$ python -q
>>> import numpy as np
>>> import numpy.linalg as la
>>> np.set_printoptions(precision=4, suppress=True, linewidth=100, legacy="1.25")
>>> def rnd(a):
...     return np.round(a, 4) + 0
... 
>>> data = np.vander(np.arange(2) - 1, 3, increasing=True)
>>> data
array([[ 1, -1,  1],
       [ 1,  0,  0]])
>>> np.unravel_index(np.abs(data).argmax(), data.shape)
(0, 0)
>>> np.count_nonzero(data)
4
>>> rnd(la.norm(data))
2.0
>>> rnd(la.svd(data, compute_uv=False))
array([1.8478, 0.7654])
>>> la.matrix_rank(data)
2
>>> data.mean(axis=0)
array([ 1. , -0.5,  0.5])
>>> data.sum(axis=0)
array([ 2, -1,  1])
>>> np.abs(data).max()
1
>>> def softmax(z):
...     e = np.exp(z - z.max(axis=-1, keepdims=True))
...     return e / e.sum(axis=-1, keepdims=True)
... 
>>> rnd(softmax(data[0] + 3))
array([0.4683, 0.0634, 0.4683])
>>> softmax(data).sum(axis=1)
array([1., 1.])
>>> scores = data @ data.T / np.sqrt(3)
>>> rnd(softmax(scores)[0] @ data)
array([ 1.    , -0.7604,  0.7604])
>>> E = np.array([[-4, 10, -9, 0], [10, 10, 0, 0], [-9, 0, -14, -2], [0, 0, -2, -8]])
>>> # symmetric
>>> ev, vecs = la.eigh(E)
>>> vec = np.array([3, 1, 0, 1])
>>> rnd(vecs * np.abs(ev) @ vecs.T)
array([[11.8794,  3.4846,  6.6103,  0.2004],
       [ 3.4846, 13.0773, -4.0896,  0.343 ],
       [ 6.6103, -4.0896, 14.7247,  1.9392],
       [ 0.2004,  0.343 ,  1.9392,  8.0051]])
>>> rnd(vecs * np.maximum(ev, 0) @ vecs.T)
array([[ 3.9397,  6.7423, -1.1948,  0.1002],
       [ 6.7423, 11.5386, -2.0448,  0.1715],
       [-1.1948, -2.0448,  0.3624, -0.0304],
       [ 0.1002,  0.1715, -0.0304,  0.0025]])
>>> rnd(la.eigvalsh(E[1:, 1:]))
array([-14.6056,  -7.3944,  10.    ])
>>> np.abs(E).sum(axis=1).max(), rnd(np.abs(ev).max())
(25, 20.4653)
>>> M2 = E / np.sqrt((E ** 2).mean(axis=1, keepdims=True))
>>> rnd(la.norm(M2, axis=1))
array([2., 2., 2., 2.])
>>> E[2] @ E[1]
-90
>>> rnd(la.norm(E[2], 1)), rnd(la.norm(E[2], np.inf))
(25.0, 14.0)
>>> rnd(la.norm(E, "nuc"))
47.6865
>>> rnd(la.norm(E, 1)), rnd(la.norm(E, np.inf))
(25.0, 25.0)
>>> la.norm(E, axis=1).argmax()
2
>>> rnd(la.norm(E, axis=1))
array([14.0357, 14.1421, 16.7631,  8.2462])
>>> rng = np.random.default_rng(6236)
>>> idx = rng.permutation(4)
>>> M2 = E[:, idx] * rng.choice([-1, 1], 4)
>>> M2
array([[ -9, -10,   0,  -4],
       [  0, -10,   0,  10],
       [-14,   0,   2,  -9],
       [ -2,   0,   8,   0]])
>>> Uu, _, vt = la.svd(E.T @ M2)
>>> rnd(Uu @ vt)
array([[ 0.,  0.,  0.,  1.],
       [ 0., -1.,  0.,  0.],
       [ 1.,  0.,  0.,  0.],
       [ 0.,  0., -1.,  0.]])
>>> ev, vecs = la.eig(E)
>>> rnd(np.prod(ev))
-8640.0
>>> rnd(ev)
array([ 15.8433, -20.4653,  -3.2979,  -8.0801])
>>> rnd(E @ vecs[:, 0] - ev[0] * vecs[:, 0])
array([0., 0., 0., 0.])
>>> rnd(np.sort(la.eigvals(la.inv(E))))
array([-0.3032, -0.1238, -0.0489,  0.0631])
